% ipython --no-banner

In [1]: import numpy as np

In [2]: np.set_printoptions(precision=2, suppress=True, linewidth=160, sign=" ")

In [3]: def rd(a):
   ...:     return np.round(a, 2) + 0
   ...: 

In [4]: M = np.loadtxt("case11.csv", delimiter=",")

In [5]: print(M)
[[ 2. -3.  0.  0.]
 [-3.  2. -3.  0.]
 [ 0. -3. -1. -3.]
 [ 0.  0. -3. -2.]]

In [6]: ev, evecs = np.linalg.eigh(M)

In [7]: vec = np.array([-1, 2, -3, -1])

In [8]: print(np.abs(M).sum(axis=1).max(), rd(np.abs(ev).max()))
8.0 5.88

In [9]: print(vec @ M @ vec)
29.0

In [10]: print(rd(np.linalg.eigvalsh(M).min()))
-5.26

In [11]: arr = np.array([[0, 0, 0, 1, 0],
    ...:     [0, 0, 0, 0, 1],
    ...:     [0, 0, 0, 0, 0],
    ...:     [1, 0, 0, 0, 0],
    ...:     [0, 1, 0, 0, 0]])

In [12]: print(np.trace(arr @ arr @ arr) // 6)
0

In [13]: L = np.diag(arr.sum(axis=1)) - arr

In [14]: print(rd(np.linalg.eigvalsh(L)))
[ 0.  0.  0.  2.  2.]

In [15]: print(round(np.linalg.det(L[1:, 1:])))
0

In [16]: rk = np.linalg.matrix_rank(arr)

In [17]: print(rk)
4

In [18]: null = np.linalg.svd(arr)[2][rk:].T

In [19]: print([int(np.linalg.matrix_rank(arr[:i])) for i in range(1, len(arr) + 1)])
[1, 2, 2, 3, 4]

In [20]: print(arr @ null)
[[ 0.]
 [ 0.]
 [ 0.]
 [ 0.]
 [ 0.]]

In [21]: print([int(np.linalg.matrix_rank(arr[:, :j + 1])) for j in range(5)])
[1, 2, 2, 3, 4]

In [22]: print(np.allclose(arr @ null, 0))
True

In [23]: print(np.linalg.matrix_rank(arr.T @ arr), np.linalg.matrix_rank(arr @ arr.T))
4 4

In [24]: print(null @ null.T)
[[ 0.  0.  0.  0.  0.]
 [ 0.  0.  0.  0.  0.]
 [ 0.  0.  1.  0.  0.]
 [ 0.  0.  0.  0.  0.]
 [ 0.  0.  0.  0.  0.]]

In [25]: print(null.shape)
(5, 1)

In [26]: ev, evecs = np.linalg.eigh(arr)

In [27]: print(ev.sum(), np.trace(arr))
0.0 0

In [28]: print(rd(np.linalg.eigvalsh(arr @ arr)))
[ 0.  1.  1.  1.  1.]

In [29]: print(rd(np.linalg.svd(arr, compute_uv=False)))
[ 1.  1.  1.  1.  0.]

In [30]: print(rd(evecs @ np.diag(ev) @ evecs.T))
[[ 0.  0.  0.  1.  0.]
 [ 0.  0.  0.  0.  1.]
 [ 0.  0.  0.  0.  0.]
 [ 1.  0.  0.  0.  0.]
 [ 0.  1.  0.  0.  0.]]

In [31]: print(np.einsum("ij,ji->", arr, arr))
4

In [32]: print(rd(np.linalg.det(arr[::-1])))
0.0

In [33]: print(rd(np.linalg.eigvals(arr).sum().real))
0.0

In [34]: print(np.kron(np.eye(2, dtype=int), arr))
[[ 0  0  0  1  0  0  0  0  0  0]
 [ 0  0  0  0  1  0  0  0  0  0]
 [ 0  0  0  0  0  0  0  0  0  0]
 [ 1  0  0  0  0  0  0  0  0  0]
 [ 0  1  0  0  0  0  0  0  0  0]
 [ 0  0  0  0  0  0  0  0  1  0]
 [ 0  0  0  0  0  0  0  0  0  1]
 [ 0  0  0  0  0  0  0  0  0  0]
 [ 0  0  0  0  0  1  0  0  0  0]
 [ 0  0  0  0  0  0  1  0  0  0]]

In [35]: print(np.poly(arr))
[ 1.  0. -2.  0.  1.  0.]

In [36]: print(rd(np.linalg.eigvals(arr)))
[ 1. -1.  1. -1.  0.]
